>>> import numpy as np
>>> np.set_printoptions(precision=2, suppress=True, linewidth=100)
>>> E = np.load("dump.npy")
>>> print(E)
[[-2  1 -2  1]
 [-1  1  0 -2]
 [ 1  2  1 -2]
 [ 1  2  2  1]]
>>> print((E - E.T) / 2)
[[ 0.   1.  -1.5  0. ]
 [-1.   0.  -1.  -2. ]
 [ 1.5  1.   0.  -2. ]
 [ 0.   2.   2.   0. ]]
>>> print(np.sort(np.abs(np.linalg.eigvals(E))))
[1.63 1.63 3.14 3.14]
>>> print((E + E.T) / 2)
[[-2.   0.  -0.5  1. ]
 [ 0.   1.   1.   0. ]
 [-0.5  1.   1.   0. ]
 [ 1.   0.   0.   1. ]]
>>> M2 = E / np.sqrt((E ** 2).mean(axis=1, keepdims=True))
>>> print(np.linalg.matrix_rank(M2) == np.linalg.matrix_rank(E))
True
>>> print(E - E.mean(axis=1, keepdims=True))
[[-1.5  1.5 -1.5  1.5]
 [-0.5  1.5  0.5 -1.5]
 [ 0.5  1.5  0.5 -2.5]
 [-0.5  0.5  0.5 -0.5]]
>>> print(np.linalg.norm(M2, axis=1))
[2. 2. 2. 2.]
>>> print(np.linalg.matrix_rank(E - E.mean(axis=1, keepdims=True)))
3
>>> print(M2[0])
[-1.26  0.63 -1.26  0.63]
>>> def softmax(z):
...     e = np.exp(z - z.max(axis=-1, keepdims=True))
...     return e / e.sum(axis=-1, keepdims=True)
... 
>>> print(softmax(E[2]))
[0.21 0.57 0.21 0.01]
>>> S = E @ E.T / np.sqrt(4)
>>> print(softmax(S).round(6).argmax(axis=1))
[0 1 2 3]
>>> data = np.loadtxt("out7.csv", delimiter=",")
>>> print(data)
[[ 0.  0.  0.]
 [ 0.  0. -1.]
 [ 0. -1.  0.]]
>>> u = np.array([-2, 2])
>>> print(np.convolve(data[2], u))
[ 0.  2. -2.  0.]
>>> left, sigma, vt = np.linalg.svd(data)
>>> vecs = vt[:(sigma > 1e-8).sum()]
>>> rng = np.random.default_rng(670)
>>> x = data[2] + -2 * data[0] + rng.integers(2) * np.eye(3)[0]
>>> print(x)
[ 0. -1.  0.]
>>> print(vecs.T @ vecs)
[[0. 0. 0.]
 [0. 1. 0.]
 [0. 0. 1.]]
>>> print(np.linalg.matrix_rank(np.vstack([data, x])))
2
>>> print(np.diag(vecs.T @ vecs))
[0. 1. 1.]
>>> print(round(float(np.linalg.norm(x - vecs.T @ vecs @ x)), 2))
0.0
>>> print(np.allclose(vecs.T @ vecs @ x, x))
True
>>> print(data @ np.linalg.pinv(data) @ data)
[[ 0.  0.  0.]
 [ 0.  0. -1.]
 [ 0. -1.  0.]]
>>> print(np.abs(np.diag(np.linalg.qr(data)[1])) > 1e-9)
[False  True  True]
>>> print(round(np.trace(np.linalg.pinv(data) @ data), 2))
2.0
>>> try:
...     np.linalg.inv(data)
... except np.linalg.LinAlgError as e:
...     print(e)
... 
Singular matrix
>>> print(np.linalg.norm(data, axis=1))
[0. 1. 1.]
>>> print(np.linalg.norm(data, axis=0))
[0. 1. 1.]
>>> print(round(np.linalg.norm(data, 1), 2), round(float(np.linalg.norm(data, np.inf)), 2))
1.0 1.0
>>> mat = np.load("case11.npy")
>>> print(mat)
[[-2.49 -0.54 -1.52]
 [-0.5  -0.1  -0.29]
 [ 0.    0.    0.01]
 [-1.52 -0.31 -0.86]
 [-1.5  -0.29 -0.92]
 [-2.53 -0.53 -1.5 ]
 [-1.48 -0.32 -0.92]
 [ 0.02  0.02  0.02]
 [-2.46 -0.53 -1.5 ]
 [-0.46 -0.1  -0.29]
 [-1.49 -0.29 -0.92]
 [-0.03  0.01 -0.02]
 [-1.97 -0.39 -1.2 ]
 [-0.99 -0.23 -0.63]
 [-0.51 -0.1  -0.26]
 [-2.5  -0.52 -1.5 ]
 [-0.52 -0.07 -0.29]
 [-1.51 -0.36 -0.87]
 [-0.99 -0.22 -0.58]
 [-1.48 -0.34 -0.88]
 [-2.02 -0.41 -1.19]
 [-2.   -0.37 -1.19]
 [ 0.01  0.01  0.03]
 [-0.98 -0.22 -0.61]
 [-1.01 -0.21 -0.59]]
>>> M2 = np.c_[mat[:, :1] @ np.array([[1]]), np.array([3, 6, 2, 1, 4, 0, -9, 3, -1, 8, 0, -6, 7, 5, 8, -5, 3, -2, -1, -1, -7, 5, 3, -9, 9])]
>>> print(M2)
[[-2.49  3.  ]
 [-0.5   6.  ]
 [ 0.    2.  ]
 [-1.52  1.  ]
 [-1.5   4.  ]
 [-2.53  0.  ]
 [-1.48 -9.  ]
 [ 0.02  3.  ]
 [-2.46 -1.  ]
 [-0.46  8.  ]
 [-1.49  0.  ]
 [-0.03 -6.  ]
 [-1.97  7.  ]
 [-0.99  5.  ]
 [-0.51  8.  ]
 [-2.5  -5.  ]
 [-0.52  3.  ]
 [-1.51 -2.  ]
 [-0.99 -1.  ]
 [-1.48 -1.  ]
 [-2.02 -7.  ]
 [-2.    5.  ]
 [ 0.01  3.  ]
 [-0.98 -9.  ]
 [-1.01  9.  ]]
>>> print(np.linalg.matrix_rank(M2))
2
>>> print(np.linalg.matrix_rank(np.c_[mat, M2]))
4
>>> print(np.round(np.linalg.lstsq(mat, M2[:, 0])[0], 2) + 0)
[1. 0. 0.]
>>> print(np.round(np.linalg.norm(M2 - mat @ np.linalg.lstsq(mat, M2)[0], axis=0), 2) + 0)
[ 0.   24.75]
>>> P = M2 @ np.linalg.solve(M2.T @ M2, M2.T)
>>> print(np.diag(P))
[0.12 0.06 0.01 0.04 0.06 0.12 0.16 0.01 0.11 0.1  0.04 0.05 0.14 0.05 0.1  0.16 0.02 0.05 0.02
 0.04 0.15 0.11 0.01 0.14 0.13]
>>> print(mat.sum(axis=0))
[-30.91  -6.41 -18.47]
>>> print(np.unravel_index(np.abs(mat).argmax(), mat.shape))
(np.int64(5), np.int64(0))
>>> print(mat.mean(axis=0))
[-1.24 -0.26 -0.74]
>>> mat[25]
Traceback (most recent call last):
  File "<python-input-51>", line 1, in <module>
    mat[25]
    ~~~^^^^
IndexError: index 25 is out of bounds for axis 0 with size 25
>>> print(np.linalg.svd(mat, compute_uv=False))
[8.81 0.1  0.1 ]
>>> A = np.loadtxt("w.csv", delimiter=",")
>>> print(A)
[[5. 0. 0. 0.]
 [0. 5. 4. 4.]
 [0. 4. 5. 4.]
 [0. 4. 4. 5.]]
>>> print((np.linalg.matrix_power((A != 0) + (A.T != 0) + np.eye(4), 4) > 0).astype(int))
[[1 0 0 0]
 [0 1 1 1]
 [0 1 1 1]
 [0 1 1 1]]
>>> print(np.flatnonzero(np.linalg.matrix_power((A != 0) + (A.T != 0) + np.eye(4), 4)[2]))
[1 2 3]
>>> print(np.sort(np.linalg.eigvals(A).real))
[ 1.  1.  5. 13.]
>>> low = np.linalg.cholesky(A)
>>> print(np.diag(low) ** 2)
[5.   5.   1.8  1.44]
>>> print(np.linalg.eigvalsh(A).min() > 0)
True
>>> u = np.array([3, -3, 1, 2])
>>> M2 = A + np.outer(u, np.eye(4)[0])
>>> print(np.linalg.matrix_rank(np.linalg.inv(M2) - np.linalg.inv(A), tol=1e-8))
1
>>> print(M2)
[[ 8.  0.  0.  0.]
 [-3.  5.  4.  4.]
 [ 1.  4.  5.  4.]
 [ 2.  4.  4.  5.]]
>>> x = np.ones(4)
>>> for _ in range(5):
...     x = A @ x
...     x /= np.linalg.norm(x)
...     print(round(x @ A @ x, 2))
... 
12.62
12.94
12.99
13.0
13.0
>>> print(x.round(2) + 0)
[0.   0.58 0.58 0.58]
>>> print(round(float(np.linalg.eigvalsh(A)[-1]), 2))
13.0
>>> sigma = 5 * 0.2 ** np.arange(3)
>>> q, _ = np.linalg.qr(np.array([[0.0, -1.0, -0.5], [0.4, -0.3, 0.2], [1.2, 0.5, 0.6]]))
>>> J = rng.normal(size=(12, 3)) * sigma @ q
>>> print(J)
[[-0.12  2.07 -0.03]
 [ 0.57  1.82  0.01]
 [ 0.36  1.68 -1.42]
 [-0.11  1.89  0.46]
 [ 0.5  -0.47 -1.14]
 [-0.36 -0.21  0.55]
 [-0.04  5.24  1.76]
 [-0.14 -2.94 -0.45]
 [-0.01  0.28  0.72]
 [ 0.46 -1.4  -1.43]
 [-0.11 -2.68 -0.97]
 [ 0.3   5.31  1.15]]
>>> Xc = J - J.mean(axis=0)
>>> vecs = np.linalg.svd(Xc)[2][:2]
>>> M2 = Xc - Xc @ vecs.T @ vecs
>>> print(np.round(np.cov(Xc @ vecs.T, rowvar=False), 2) + 0)
[[7.69 0.  ]
 [0.   0.58]]
>>> print(np.diag(vecs.T @ vecs))
[0.1  0.99 0.91]
>>> print(np.round(np.linalg.norm(M2) / np.linalg.norm(Xc), 2))
0.07
>>> print(softmax(J[0]))
[0.09 0.81 0.1 ]
>>> S = J @ J.T / np.sqrt(3)
>>> print(np.round(softmax(S), 2) + 0)
[[0.01 0.01 0.01 0.01 0.   0.   0.46 0.   0.   0.   0.   0.5 ]
 [0.01 0.01 0.01 0.01 0.   0.   0.43 0.   0.   0.   0.   0.51]
 [0.05 0.04 0.12 0.03 0.01 0.   0.25 0.   0.   0.01 0.   0.48]
 [0.01 0.01 0.   0.01 0.   0.   0.51 0.   0.   0.   0.   0.46]
 [0.03 0.04 0.1  0.02 0.15 0.04 0.   0.15 0.03 0.23 0.2  0.01]
 [0.07 0.07 0.04 0.09 0.06 0.12 0.09 0.12 0.11 0.06 0.1  0.06]
 [0.   0.   0.   0.   0.   0.   0.6  0.   0.   0.   0.   0.4 ]
 [0.   0.   0.   0.   0.01 0.   0.   0.54 0.   0.05 0.39 0.  ]
 [0.07 0.07 0.04 0.09 0.03 0.07 0.27 0.03 0.08 0.02 0.02 0.21]
 [0.   0.01 0.02 0.   0.08 0.01 0.   0.29 0.01 0.22 0.36 0.  ]
 [0.   0.   0.   0.   0.01 0.   0.   0.48 0.   0.07 0.42 0.  ]
 [0.   0.   0.   0.   0.   0.   0.53 0.   0.   0.   0.   0.47]]
>>> print(softmax(S).round(6).argmax(axis=1))
[11 11 11  6  9  5  6  7  6 10  7  6]
>>> K = np.load("mat.npy")
>>> print(K)
[[ -3.05   2.3   -9.96]
 [ -1.94   2.19  -5.27]
 [ -0.55  -0.16  -0.07]
 [  2.16   0.24   3.32]
 [  0.37   1.94   0.4 ]
 [  1.94  -9.61  10.95]
 [ -1.76   0.61  -4.72]
 [  1.65  -3.87   8.3 ]
 [  2.55  -1.13   7.66]
 [ -2.34   5.38 -10.71]
 [ -2.24   1.24  -5.56]
 [  2.62  -6.45  11.84]
 [  0.56  -1.83   3.18]]
>>> print(np.round(softmax(10 * K[11]), 2) + 0)
[0. 0. 1.]
>>> print(np.round(softmax(K[11]), 2) + 0)
[0. 0. 1.]
>>> S = K @ K.T / np.sqrt(3)
>>> print(softmax(S)[11] @ K)
[ 1.95 -9.58 10.96]
>>> x = np.array([2, 1, 2])
>>> y = K @ x
>>> print(y)
[-23.72 -12.23  -1.4   11.2    3.48  16.17 -12.35  16.03  19.29 -20.72 -14.36  22.47   5.65]
>>> print(np.round(np.linalg.pinv(K) @ K, 2) + 0)
[[1. 0. 0.]
 [0. 1. 0.]
 [0. 0. 1.]]
>>> y = y + 0.02 * rng.normal(size=13)
>>> print(y)
[-23.71 -12.23  -1.36  11.25   3.46  16.17 -12.35  16.04  19.26 -20.71 -14.32  22.5    5.66]
>>> c, *_ = np.linalg.lstsq(K, y)
>>> print(np.round(K.T @ (y - K @ c), 2) + 0)
[0. 0. 0.]
>>> print([round(float(np.linalg.norm(np.linalg.solve(K.T @ K + lam * np.eye(3), K.T @ y))), 2) for lam in (0, 1, 10, 100)])
[3.0, 2.89, 2.54, 1.73]
>>> print(c)
[2. 1. 2.]
>>> print(c.round())
[2. 1. 2.]
>>> x = np.array([3, 5, 1])
>>> print(K @ np.ones(3))
[-10.71  -5.02  -0.78   5.72   2.71   3.28  -5.87   6.08   9.08  -7.67  -6.56   8.01   1.91]
>>> print(np.sign((K @ x).round(6)))
[-1. -1. -1.  1.  1. -1. -1. -1.  1.  1. -1. -1. -1.]
>>> print(np.einsum("ij,j->i", K, x))
[ -7.61  -0.14  -2.52  11.    11.21 -31.28  -6.95  -6.1    9.66   9.17  -6.08 -12.55  -4.29]
>>> print(K @ np.eye(3)[2])
[ -9.96  -5.27  -0.07   3.32   0.4   10.95  -4.72   8.3    7.66 -10.71  -5.56  11.84   3.18]
